>>> import numpy as np
>>> import numpy.linalg as la
>>> np.set_printoptions(precision=2, suppress=True, linewidth=200, legacy="1.25")
>>> E = np.array([[0, 3, 0, 0, 0, 3],
...     [1, 3, 2, 0, 1, 2],
...     [2, 2, 1, 0, 3, 0],
...     [0, 0, 0, 3, 0, 0],
...     [0, 2, 1, 0, 0, 1],
...     [0, 2, 1, 0, 3, 0]])
>>> rng = np.random.default_rng(27219)
>>> lab = rng.permutation(6)
>>> Y = E[:, lab] * rng.choice([-1, 1], 6)
>>> Y
array([[ 0, -3,  0,  0,  3,  0],
       [ 2, -2, -1,  1,  3,  0],
       [ 1,  0, -2,  3,  2,  0],
       [ 0,  0,  0,  0,  0, -3],
       [ 1, -1,  0,  0,  2,  0],
       [ 1,  0,  0,  3,  2,  0]])
>>> left, _, VT = la.svd(E.T @ Y)
>>> np.round(la.lstsq(E, Y)[0], 2) + 0
array([[ 0.,  0., -1.,  0.,  0.,  0.],
       [ 0.,  0.,  0.,  0.,  1.,  0.],
       [ 1.,  0.,  0.,  0.,  0.,  0.],
       [ 0.,  0.,  0.,  0.,  0., -1.],
       [ 0.,  0.,  0.,  1.,  0.,  0.],
       [ 0., -1.,  0.,  0.,  0.,  0.]])
>>> lab
array([2, 5, 0, 4, 1, 3])
>>> J = np.load("m.npy")
>>> J
array([[-0.33,  0.17, -0.79, -0.52],
       [ 0.77, -0.62, -1.  , -1.  ],
       [-0.93,  0.93,  0.99,  1.  ],
       [ 0.37,  0.05,  0.49,  0.27],
       [ 0.52, -0.62, -0.87, -0.97],
       [ 0.16,  0.15,  0.58,  0.55],
       [ 0.08, -0.05,  1.  ,  0.99],
       [ 0.66, -0.81, -0.99, -1.  ],
       [-0.16, -0.19,  0.89,  0.81],
       [ 0.79, -0.48, -0.91, -0.98],
       [-0.36,  0.77, -0.77,  0.22],
       [ 0.16, -0.41,  0.  , -0.45],
       [ 0.2 , -0.5 , -0.74, -0.89],
       [-0.88,  0.76,  0.99,  1.  ],
       [-0.19, -0.41,  1.  ,  1.  ],
       [-0.8 , -0.12,  0.99,  0.99],
       [-0.22,  0.58,  0.74,  0.91],
       [ 0.52,  0.25, -0.9 , -0.88],
       [ 0.01, -0.52, -0.99, -0.99],
       [-0.48,  0.26,  0.44,  0.74],
       [-0.53,  0.25,  0.91,  0.95],
       [-0.58,  0.64,  0.94,  0.99]])
>>> Y = np.c_[J[:, :3] @ np.array([[3, 2, -1], [3, 0, 0], [-1, -3, -2]]), np.array([0, 1, 1, 1, -2, -2, 0, 1, 2, 0, 1, -2, -2, 1, 1, -2, 2, 2, -2, 0, 0, 1])]
>>> Y
array([[ 0.31,  1.71,  1.91,  0.  ],
       [ 1.45,  4.54,  1.23,  1.  ],
       [-0.99, -4.83, -1.05,  1.  ],
       [ 0.77, -0.73, -1.35,  1.  ],
       [ 0.57,  3.65,  1.22, -2.  ],
       [ 0.35, -1.42, -1.32, -2.  ],
       [-0.91, -2.84, -2.08,  0.  ],
       [ 0.54,  4.29,  1.32,  1.  ],
       [-1.94, -2.99, -1.62,  2.  ],
       [ 1.84,  4.31,  1.03,  0.  ],
       [ 2.  ,  1.59,  1.9 ,  1.  ],
       [-0.75,  0.32, -0.16, -2.  ],
       [-0.16,  2.62,  1.28, -2.  ],
       [-1.35, -4.73, -1.1 ,  1.  ],
       [-2.8 , -3.38, -1.81,  1.  ],
       [-3.75, -4.57, -1.18, -2.  ],
       [ 0.34, -2.66, -1.26,  2.  ],
       [ 3.21,  3.74,  1.28,  2.  ],
       [-0.54,  2.99,  1.97, -2.  ],
       [-1.1 , -2.28, -0.4 ,  0.  ],
       [-1.75, -3.79, -1.29,  0.  ],
       [-0.76, -3.98, -1.3 ,  1.  ]])
>>> la.matrix_rank(np.c_[J, Y])
5
>>> np.round(la.lstsq(J, Y[:, 0])[0], 2) + 0
array([ 3.,  3., -1.,  0.])
>>> la.matrix_rank(Y)
4
